In [1]: import numpy as np

In [2]: from numpy import linalg as LA

In [3]: np.set_printoptions(precision=2, suppress=True, linewidth=100)

In [4]: def tidy(a):
   ...:     return np.round(a, 2) + 0
   ...: 

In [5]: feats = np.load("case8.npy")

In [6]: print(feats)
[[-2.  0.  0.  0.  0.]
 [ 0. -2. -3.  0.  0.]
 [ 0. -3. -2.  0.  0.]
 [ 0.  0.  0. -2. -3.]
 [ 0.  0.  0. -3. -2.]]

In [7]: # symmetric

In [8]: print(tidy(LA.eigvalsh(feats).min()))
-5.0

In [9]: print(np.all(LA.eigvalsh(feats) > 0))
False

In [10]: out = np.array([[7, 4, 7], [2, 9, 3]])

In [11]: C = np.kron(out, feats)

In [12]: print(C)
[[-14.   0.   0.   0.   0.  -8.   0.   0.   0.   0. -14.   0.   0.   0.   0.]
 [  0. -14. -21.   0.   0.   0.  -8. -12.   0.   0.   0. -14. -21.   0.   0.]
 [  0. -21. -14.   0.   0.   0. -12.  -8.   0.   0.   0. -21. -14.   0.   0.]
 [  0.   0.   0. -14. -21.   0.   0.   0.  -8. -12.   0.   0.   0. -14. -21.]
 [  0.   0.   0. -21. -14.   0.   0.   0. -12.  -8.   0.   0.   0. -21. -14.]
 [ -4.   0.   0.   0.   0. -18.   0.   0.   0.   0.  -6.   0.   0.   0.   0.]
 [  0.  -4.  -6.   0.   0.   0. -18. -27.   0.   0.   0.  -6.  -9.   0.   0.]
 [  0.  -6.  -4.   0.   0.   0. -27. -18.   0.   0.   0.  -9.  -6.   0.   0.]
 [  0.   0.   0.  -4.  -6.   0.   0.   0. -18. -27.   0.   0.   0.  -6.  -9.]
 [  0.   0.   0.  -6.  -4.   0.   0.   0. -27. -18.   0.   0.   0.  -9.  -6.]]

In [13]: print(LA.matrix_rank(C))
10

In [14]: print(np.kron(np.eye(2, dtype=int), feats))
[[-2.  0.  0.  0.  0. -0.  0.  0.  0.  0.]
 [ 0. -2. -3.  0.  0.  0. -0. -0.  0.  0.]
 [ 0. -3. -2.  0.  0.  0. -0. -0.  0.  0.]
 [ 0.  0.  0. -2. -3.  0.  0.  0. -0. -0.]
 [ 0.  0.  0. -3. -2.  0.  0.  0. -0. -0.]
 [-0.  0.  0.  0.  0. -2.  0.  0.  0.  0.]
 [ 0. -0. -0.  0.  0.  0. -2. -3.  0.  0.]
 [ 0. -0. -0.  0.  0.  0. -3. -2.  0.  0.]
 [ 0.  0.  0. -0. -0.  0.  0.  0. -2. -3.]
 [ 0.  0.  0. -0. -0.  0.  0.  0. -3. -2.]]

In [15]: print(tidy(LA.eigvals(feats).sum().real))
-10.0

In [16]: print(tidy(LA.det(2 * feats)), tidy(LA.det(feats)))
-1600.0 -50.0

In [17]: print(tidy(np.poly(feats)))
[  1.  10.  22. -28. -55.  50.]

In [18]: T = np.stack([feats, -2 * feats, feats[::-1]])

In [19]: print(LA.matrix_rank(T.reshape(3, -1)))
2

In [20]: print(T.shape)
(3, 5, 5)

In [21]: print(T.sum(axis=0))
[[ 2.  0.  0. -3. -2.]
 [ 0.  2.  3. -2. -3.]
 [ 0.  0.  0.  0.  0.]
 [ 0. -2. -3.  2.  3.]
 [-2.  0.  0.  3.  2.]]

In [22]: print(LA.matrix_rank(T))
[5 5 5]

In [23]: print(np.einsum("bij,cij->bc", T, T))
[[  56. -112.   13.]
 [-112.  224.  -26.]
 [  13.  -26.   56.]]

In [24]: print((T @ feats.T).shape)
(3, 5, 5)
